$ ipython --no-banner

In [1]: import numpy as np

In [2]: import numpy.linalg as la

In [3]: np.set_printoptions(precision=3, suppress=True, linewidth=100)

In [4]: def tidy(a):
   ...:     return np.round(a, 3) + 0
   ...: 

In [5]: Y = np.array([[-2], [-2], [2]])

In [6]: K = np.block([[np.zeros((3, 3)), Y], [Y.T, np.zeros((1, 1))]])

In [7]: K
Out[7]: 
array([[ 0.,  0.,  0., -2.],
       [ 0.,  0.,  0., -2.],
       [ 0.,  0.,  0.,  2.],
       [-2., -2.,  2.,  0.]])

In [8]: evals, vecs = la.eigh(K)

In [9]: tidy(evals)
Out[9]: array([-3.464,  0.   ,  0.   ,  3.464])

In [10]: tidy(evals.sum()), np.trace(K)
Out[10]: (np.float64(0.0), np.float64(0.0))

In [11]: tidy(la.svd(K, compute_uv=False))
Out[11]: array([3.464, 3.464, 0.   , 0.   ])

In [12]: tidy(K @ la.pinv(K) @ K)
Out[12]: 
array([[ 0.,  0.,  0., -2.],
       [ 0.,  0.,  0., -2.],
       [ 0.,  0.,  0.,  2.],
       [-2., -2.,  2.,  0.]])

In [13]: tidy(np.trace(la.pinv(K) @ K))
Out[13]: np.float64(2.0)

In [14]: np.allclose(K[:-1].T @ la.lstsq(K[:-1].T, K[-1])[0], K[-1])
Out[14]: False

In [15]: np.unique(K.round(6), axis=0).shape
Out[15]: (3, 4)

In [16]: rng = np.random.default_rng(870)

In [17]: labels = rng.permutation(4)

In [18]: labels
Out[18]: array([2, 0, 3, 1])

In [19]: Y = K[labels][:, labels]

In [20]: np.allclose(Y, K)
Out[20]: False

In [21]: tidy(la.det(Y)), tidy(la.det(K[labels]))
Out[21]: (np.float64(0.0), np.float64(0.0))

In [22]: Y
Out[22]: 
array([[ 0.,  0.,  2.,  0.],
       [ 0.,  0., -2.,  0.],
       [ 2., -2.,  0., -2.],
       [ 0.,  0., -2.,  0.]])

In [23]: tidy(np.sort(np.abs(la.eigvals(Y))))
Out[23]: array([0.   , 0.   , 3.464, 3.464])

In [24]: np.trace(Y)
Out[24]: np.float64(0.0)

In [25]: evals, vecs = la.eigh(K)

In [26]: x = np.array([1, 3, -3, -1])

In [27]: np.abs(K).sum(axis=1).max(), tidy(np.abs(evals).max())
Out[27]: (np.float64(6.0), np.float64(3.464))

In [28]: tidy(vecs * np.abs(evals) @ vecs.T)
Out[28]: 
array([[ 1.155,  1.155, -1.155,  0.   ],
       [ 1.155,  1.155, -1.155,  0.   ],
       [-1.155, -1.155,  1.155,  0.   ],
       [ 0.   ,  0.   ,  0.   ,  3.464]])

In [29]: tidy(la.eigvalsh(K[1:, 1:]))
Out[29]: array([-2.828,  0.   ,  2.828])

In [30]: arr = np.array([[9, 4, 0, 9], [2, 2, 8, 5], [0, 5, 6, 2], [7, 7, 4, 3]])

In [31]: arr
Out[31]: 
array([[9, 4, 0, 9],
       [2, 2, 8, 5],
       [0, 5, 6, 2],
       [7, 7, 4, 3]])

In [32]: arr.sum(axis=0)
Out[32]: array([18, 18, 18, 19])

In [33]: tidy(la.svd(arr, compute_uv=False))
Out[33]: array([18.702,  9.229,  4.96 ,  1.857])

In [34]: tidy(la.norm(arr))
Out[34]: np.float64(21.517)

In [35]: arr.mean(axis=0)
Out[35]: array([4.5 , 4.5 , 4.5 , 4.75])

In [36]: M = np.loadtxt("x.csv", delimiter=",")

In [37]: M
Out[37]: 
array([[ -3.,  -4.,  -1.,  -1.],
       [-11.,  -8.,   1.,  -3.],
       [ -4.,   0.,   4.,   0.],
       [ -7.,  -8.,  -3.,  -3.]])

In [38]: U, sig, vt = la.svd(arr, full_matrices=False)

In [39]: tidy(np.sqrt((sig ** 2).sum())), tidy(la.norm(arr))
Out[39]: (np.float64(21.517), np.float64(21.517))

In [40]: (sig > 1e-8).sum()
Out[40]: np.int64(4)

In [41]: tidy(vt @ vt.T)
Out[41]: 
array([[1., 0., 0., 0.],
       [0., 1., 0., 0.],
       [0., 0., 1., 0.],
       [0., 0., 0., 1.]])

In [42]: np.allclose(U * sig @ vt, arr)
Out[42]: True

In [43]: tidy(U.T @ U)
Out[43]: 
array([[1., 0., 0., 0.],
       [0., 1., 0., 0.],
       [0., 0., 1., 0.],
       [0., 0., 0., 1.]])

In [44]: U.shape, sig.shape, vt.shape
Out[44]: ((4, 4), (4,), (4, 4))

In [45]: w1 = np.array([[0, -1, 1, 0, -1],
    ...:     [-2, 2, 0, -2, -1],
    ...:     [-2, -1, 1, 1, 1],
    ...:     [1, -1, 2, 0, -2]])

In [46]: coef = np.array([1, 0, 3, 1, 1])

In [47]: H = np.maximum(M @ w1 + coef, 0)

In [48]: H
Out[48]: 
array([[10.,  0.,  0.,  8.,  9.],
       [12.,  0.,  0., 18., 27.],
       [ 0.,  0.,  3.,  5.,  9.],
       [20.,  0.,  0., 14., 19.]])

In [49]: (H > 0).astype(int)
Out[49]: 
array([[1, 0, 0, 1, 1],
       [1, 0, 0, 1, 1],
       [0, 0, 1, 1, 1],
       [1, 0, 0, 1, 1]])

In [50]: la.matrix_rank(H)
Out[50]: np.int64(4)

In [51]: W2 = np.array([[0, 2, 1], [0, 0, 0], [2, 2, 1], [2, 0, 0], [1, 2, 0]])

In [52]: H @ W2
Out[52]: 
array([[25., 38., 10.],
       [63., 78., 12.],
       [25., 24.,  3.],
       [47., 78., 20.]])

In [53]: w1 @ W2
Out[53]: 
array([[ 1,  0,  1],
       [-5, -6, -2],
       [ 5,  0, -1],
       [ 2,  2,  3]])

In [54]: np.abs(K).max()
Out[54]: np.float64(2.0)

In [55]: np.unravel_index(np.abs(K).argmax(), K.shape)
Out[55]: (np.int64(0), np.int64(3))

In [56]: la.matrix_rank(K)
Out[56]: np.int64(2)

In [57]: tidy(la.norm(K))
Out[57]: np.float64(4.899)

In [58]: K.mean(axis=0)
Out[58]: array([-0.5, -0.5,  0.5, -0.5])

In [59]: np.count_nonzero(K)
Out[59]: np.int64(6)

In [60]: K.shape
Out[60]: (4, 4)

In [61]: tidy(la.svd(K, compute_uv=False))
Out[61]: array([3.464, 3.464, 0.   , 0.   ])

In [62]: np.argsort(-la.norm(M, axis=0).round(6), kind="stable")[:3]
Out[62]: array([0, 1, 2])

In [63]: U, sig, vt = la.svd(M)

In [64]: vecs = vt[:(sig > 1e-8).sum()]

In [65]: x = M[0] + 5 * M[3] + rng.integers(2) * np.eye(4)[2]

In [66]: x
Out[66]: array([-38., -44., -16., -16.])

In [67]: tidy(vecs.T @ vecs)
Out[67]: 
array([[ 0.84,  0.08, -0.16,  0.32],
       [ 0.08,  0.96,  0.08, -0.16],
       [-0.16,  0.08,  0.84,  0.32],
       [ 0.32, -0.16,  0.32,  0.36]])

In [68]: tidy(np.diag(vecs.T @ vecs))
Out[68]: array([0.84, 0.96, 0.84, 0.36])

In [69]: tidy(la.norm(x - vecs.T @ vecs @ x))
Out[69]: np.float64(0.0)

In [70]: la.matrix_rank(np.vstack([M, x]))
Out[70]: np.int64(3)

In [71]: J = np.load("case14.npy")

In [72]: J
Out[72]: 
array([[ 6, -1,  3],
       [-1,  6, -5],
       [ 3, -5,  6]])

In [73]: Q, vecs = la.qr(J[:, :2])[0], la.qr(J[:, 2:])[0]

In [74]: sig = la.svd(Q.T @ vecs, compute_uv=False)

In [75]: (sig > 0.9).sum()
Out[75]: np.int64(1)

In [76]: tidy(la.norm(Q @ Q.T - vecs @ vecs.T, 2))
Out[76]: np.float64(1.0)

In [77]: x = np.ones(3)

In [78]: for _ in range(3):
    ...:     x = J @ x
    ...:     x /= la.norm(x)
    ...:     print(round(x @ J @ x, 3))
    ...: 
8.4
11.096
12.062

In [79]: tidy(la.eigvalsh(J)[-1])
Out[79]: np.float64(12.305)

In [80]: x = np.array([1, 1, 0])

In [81]: target = J @ x

In [82]: coef, lr = np.zeros(3), 1 / la.norm(J, 2) ** 2

In [83]: for i in range(25):
    ...:     coef -= lr * J.T @ (J @ coef - target)
    ...:     if i % 5 == 0: print(i, round(la.norm(J @ coef - target), 3))
    ...: 
0 5.774
5 2.235
10 0.879
15 0.378
20 0.221

In [84]: tidy(coef)
Out[84]: array([ 1.08 ,  0.801, -0.227])

In [85]: tidy(la.cond(J))
Out[85]: np.float64(21.551)

In [86]: f = np.array([-1, 3])

In [87]: np.convolve(J[0], f)
Out[87]: array([-6, 19, -6,  9])

In [88]: np.polyval(f, J[0])
Out[88]: array([-3,  4,  0])

In [89]: T = np.stack([J, -1 * J, J[::-1]])

In [90]: la.matrix_rank(T.reshape(3, -1))
Out[90]: np.int64(2)

In [91]: tidy(la.norm(T, axis=(1, 2)))
Out[91]: array([13.342, 13.342, 13.342])

In [92]: tidy(la.det(T))
Out[92]: array([ 36., -36., -36.])

In [93]: T.sum(axis=0)
Out[93]: 
array([[ 3, -5,  6],
       [-1,  6, -5],
       [ 6, -1,  3]])

In [94]: la.matrix_rank(T)
Out[94]: array([3, 3, 3])
